% ipython --no-banner

In [1]: import numpy as np

In [2]: from numpy import linalg as LA

In [3]: np.set_printoptions(suppress=True, linewidth=100)

In [4]: m1 = np.loadtxt("x.csv", delimiter=",")

In [5]: m1
Out[5]: 
array([[ 0., -4.,  1., -7., -1.,  6., -2.,  6.],
       [ 0., -2.,  2., -2., -3., -3.,  0.,  2.],
       [ 0.,  1.,  2.,  2., -3.,  2., -1.,  3.],
       [ 0., -1., -2., -1.,  1.,  3.,  0.,  1.],
       [ 0., -3.,  1., -1., -3., -3.,  1.,  3.],
       [ 0.,  3.,  0., -2., -1., -2., -3.,  1.],
       [ 0.,  0., -1., -1.,  1., -2., -3.,  0.],
       [ 0., -1.,  1.,  1.,  0.,  0., -3.,  1.]])

In [6]: vec = np.array([-6, 1, -1, -2, 3, 8, 8, -1])

In [7]: a = np.maximum(m1 @ vec, 0)

In [8]: np.round(np.tanh(m1 @ vec), 3)
Out[8]: array([ 1., -1., -1.,  1., -1., -1., -1., -1.])

In [9]: np.maximum(m1 @ (3 * vec), 0)
Out[9]: array([96.,  0.,  0., 87.,  0.,  0.,  0.,  0.])

In [10]: np.round(LA.norm(m1, 2) / LA.norm(m1), 3)
Out[10]: np.float64(0.712)

In [11]: m1 @ m1
Out[11]: 
array([[  0.,  31.,  15.,  14.,  -3., -12., -32.,  -3.],
       [  0.,   6.,   3.,  21.,  10.,  19.,  -2., -10.],
       [  0.,  10.,   3.,   3.,  -1.,  14., -17.,   6.],
       [  0.,   6.,  -2.,  -7.,   2., -13.,  -9.,  -2.],
       [  0.,   5.,  -3.,  20.,  18.,  21.,  -7., -13.],
       [  0.,  -8.,  13.,   5.,  -9.,  -2.,  11.,   0.],
       [  0.,  -9.,   4.,   5.,  -2.,   2.,  17.,  -3.],
       [  0.,   1.,   2.,   7.,  -2.,  14.,   5.,   3.]])

In [12]: m1.inv()
AttributeError: 'numpy.ndarray' object has no attribute 'inv'


In [13]: Uu, s, Vt = LA.svd(m1)

In [14]: evecs = Vt[:(s > 1e-8).sum()]

In [15]: rng = np.random.default_rng(18)

In [16]: vec = m1[0] + 4 * m1[7] + rng.integers(2) * np.eye(8)[7]

In [17]: vec
Out[17]: array([  0.,  -8.,   5.,  -3.,  -1.,   6., -14.,  11.])

In [18]: np.allclose(evecs.T @ evecs @ vec, vec)
Out[18]: True

In [19]: LA.matrix_rank(np.vstack([m1, vec]))
Out[19]: np.int64(7)

In [20]: np.round(LA.norm(vec - evecs.T @ evecs @ vec), 3)
Out[20]: np.float64(0.0)

In [21]: m1.mean(axis=0)
Out[21]: array([ 0.   , -0.875,  0.5  , -1.375, -1.125,  0.125, -1.375,  2.125])

In [22]: m1[:, 8]
IndexError: index 8 is out of bounds for axis 1 with size 8


In [23]: LA.matrix_rank(m1)
Out[23]: np.int64(7)

In [24]: np.count_nonzero(m1)
Out[24]: np.int64(49)

In [25]: X = np.load("dump.npy")

In [26]: X.round(3)
Out[26]: 
array([[-0.501,  0.539,  0.155, -0.657, -0.001,  0.047],
       [-0.029, -0.631,  0.268, -0.426,  0.581,  0.103],
       [ 0.413, -0.205, -0.313, -0.529, -0.513,  0.383],
       [ 0.59 ,  0.174,  0.393, -0.259, -0.04 , -0.632],
       [-0.324, -0.358,  0.618,  0.1  , -0.612, -0.019],
       [ 0.354,  0.333,  0.52 ,  0.174,  0.15 ,  0.664]])

In [27]: vec = np.array([1, -1, -3, 3, 0, -1])

In [28]: a = np.maximum(X @ vec, 0)

In [29]: a
Out[29]: array([0., 0., 0., 0., 0., 0.])

In [30]: X.T @ a
Out[30]: array([0., 0., 0., 0., 0., 0.])
